$ ipython --no-banner

In [1]: import numpy as np

In [2]: from numpy import linalg as LA

In [3]: np.set_printoptions(suppress=True, linewidth=140)

In [4]: rnd = lambda a: np.round(a, 1) + 0

In [5]: F = np.load("data.npy")

In [6]: print(F)
[[2 2 0 2 2 6]
 [1 1 0 1 1 3]
 [1 1 0 1 1 3]
 [2 2 0 2 2 6]
 [1 1 0 1 1 3]
 [2 2 0 2 2 6]
 [2 2 0 2 2 6]
 [3 3 0 3 3 9]]

In [7]: # rows and columns are dependent

In [8]: rnd(LA.norm(F[1], 1)), rnd(LA.norm(F[1], np.inf))
Out[8]: (np.float64(7.0), np.float64(3.0))

In [9]: rnd(LA.norm(F, "nuc"))
Out[9]: np.float64(19.1)

In [10]: print(rnd(LA.norm(F, axis=1)))
[ 7.2  3.6  3.6  7.2  3.6  7.2  7.2 10.8]

In [11]: F[1] @ F[2]
Out[11]: np.int64(13)

In [12]: print(rnd(LA.norm(F[1] - F[2])))
0.0

In [13]: rnd(LA.norm(F) ** 2 / LA.norm(F, 2) ** 2)
Out[13]: np.float64(1.0)

In [14]: rk = LA.matrix_rank(F)

In [15]: rk
Out[15]: np.int64(1)

In [16]: null = LA.svd(F)[2][rk:].T

In [17]: rnd(null @ null.T)
Out[17]: 
array([[ 0.9, -0.1,  0. , -0.1, -0.1, -0.2],
       [-0.1,  0.9,  0. , -0.1, -0.1, -0.2],
       [ 0. ,  0. ,  1. ,  0. ,  0. ,  0. ],
       [-0.1, -0.1,  0. ,  0.9, -0.1, -0.2],
       [-0.1, -0.1,  0. , -0.1,  0.9, -0.2],
       [-0.2, -0.2,  0. , -0.2, -0.2,  0.3]])

In [18]: np.allclose(F @ null, 0)
Out[18]: True

In [19]: T = np.stack([F, 2 * F, F[::-1]])

In [20]: np.einsum("bij,cij->bc", T, T)
Out[20]: 
array([[ 364,  728,  312],
       [ 728, 1456,  624],
       [ 312,  624,  364]])

In [21]: T.sum(axis=0)
Out[21]: 
array([[ 9,  9,  0,  9,  9, 27],
       [ 5,  5,  0,  5,  5, 15],
       [ 5,  5,  0,  5,  5, 15],
       [ 7,  7,  0,  7,  7, 21],
       [ 5,  5,  0,  5,  5, 15],
       [ 7,  7,  0,  7,  7, 21],
       [ 7,  7,  0,  7,  7, 21],
       [11, 11,  0, 11, 11, 33]])

In [22]: np.abs(np.diag(LA.qr(F)[1])) > 1e-9
Out[22]: array([ True, False, False, False, False, False])

In [23]: rnd(F @ LA.pinv(F) @ F)
Out[23]: 
array([[2., 2., 0., 2., 2., 6.],
       [1., 1., 0., 1., 1., 3.],
       [1., 1., 0., 1., 1., 3.],
       [2., 2., 0., 2., 2., 6.],
       [1., 1., 0., 1., 1., 3.],
       [2., 2., 0., 2., 2., 6.],
       [2., 2., 0., 2., 2., 6.],
       [3., 3., 0., 3., 3., 9.]])

In [24]: X = np.load("w.npy")

In [25]: X
Out[25]: 
array([[1, 2, 2, 0],
       [2, 1, 2, 2],
       [2, 2, 1, 2],
       [0, 2, 2, 1]])

In [26]: # equal to its transpose

In [27]: rng = np.random.default_rng(38)

In [28]: idx = rng.permutation(4)

In [29]: idx
Out[29]: array([3, 0, 1, 2])

In [30]: M2 = X[idx][:, idx]

In [31]: print(np.allclose(M2, X))
False

In [32]: M2
Out[32]: 
array([[1, 0, 2, 2],
       [0, 1, 2, 2],
       [2, 2, 1, 2],
       [2, 2, 2, 1]])

In [33]: f, r1 = M2[2], M2[1]

In [34]: f @ r1
Out[34]: np.int64(8)

In [35]: f @ f
Out[35]: np.int64(13)

In [36]: p = (f @ r1) / (f @ f) * f

In [37]: print(LA.matrix_rank(np.outer(f, r1)))
1

In [38]: print(np.outer(f, r1))
[[0 2 4 4]
 [0 2 4 4]
 [0 1 2 2]
 [0 2 4 4]]

In [39]: [round(float(LA.det(X[:i, :i])), 2) + 0 for i in range(1, 5)]
Out[39]: [1.0, -3.0, 5.0, 13.0]

In [40]: try:
    ...:     LA.cholesky(X)
    ...: except LA.LinAlgError as e:
    ...:     print("failed:", e)
    ...: 
failed: Matrix is not positive definite

In [41]: np.all(LA.eigvalsh(X) > 0)
Out[41]: np.False_

In [42]: Uu, sigma, Vh = LA.svd(F)

In [43]: print(np.argmax(sigma[:-1] / (sigma[1:] + 1e-6)) + 1)
1

In [44]: M2 = Uu[:, :1] @ np.diag(sigma[:1]) @ Vh[:1]

In [45]: rnd(np.abs(F - M2).max())
Out[45]: np.float64(0.0)

In [46]: LA.matrix_rank(M2)
Out[46]: np.int64(1)

In [47]: f = np.array([-6, 3, 1, -5, -9, 9, -3, -4, -7]) + 0.5

In [48]: K = np.outer(f, f) / (f @ f)

In [49]: rnd(K)
Out[49]: 
array([[ 0.1, -0.1,  0. ,  0.1,  0.2, -0.2,  0. ,  0.1,  0.1],
       [-0.1,  0. ,  0. , -0.1, -0.1,  0.1,  0. ,  0. , -0.1],
       [ 0. ,  0. ,  0. ,  0. ,  0. ,  0. ,  0. ,  0. ,  0. ],
       [ 0.1, -0.1,  0. ,  0.1,  0.1, -0.1,  0. ,  0.1,  0.1],
       [ 0.2, -0.1,  0. ,  0.1,  0.3, -0.3,  0.1,  0.1,  0.2],
       [-0.2,  0.1,  0. , -0.1, -0.3,  0.3, -0.1, -0.1, -0.2],
       [ 0. ,  0. ,  0. ,  0. ,  0.1, -0.1,  0. ,  0. ,  0.1],
       [ 0.1,  0. ,  0. ,  0.1,  0.1, -0.1,  0. ,  0. ,  0.1],
       [ 0.1, -0.1,  0. ,  0.1,  0.2, -0.2,  0.1,  0.1,  0.1]])

In [50]: np.abs(np.diag(LA.qr(K)[1])) > 1e-9
Out[50]: array([ True, False, False, False, False, False, False, False, False])
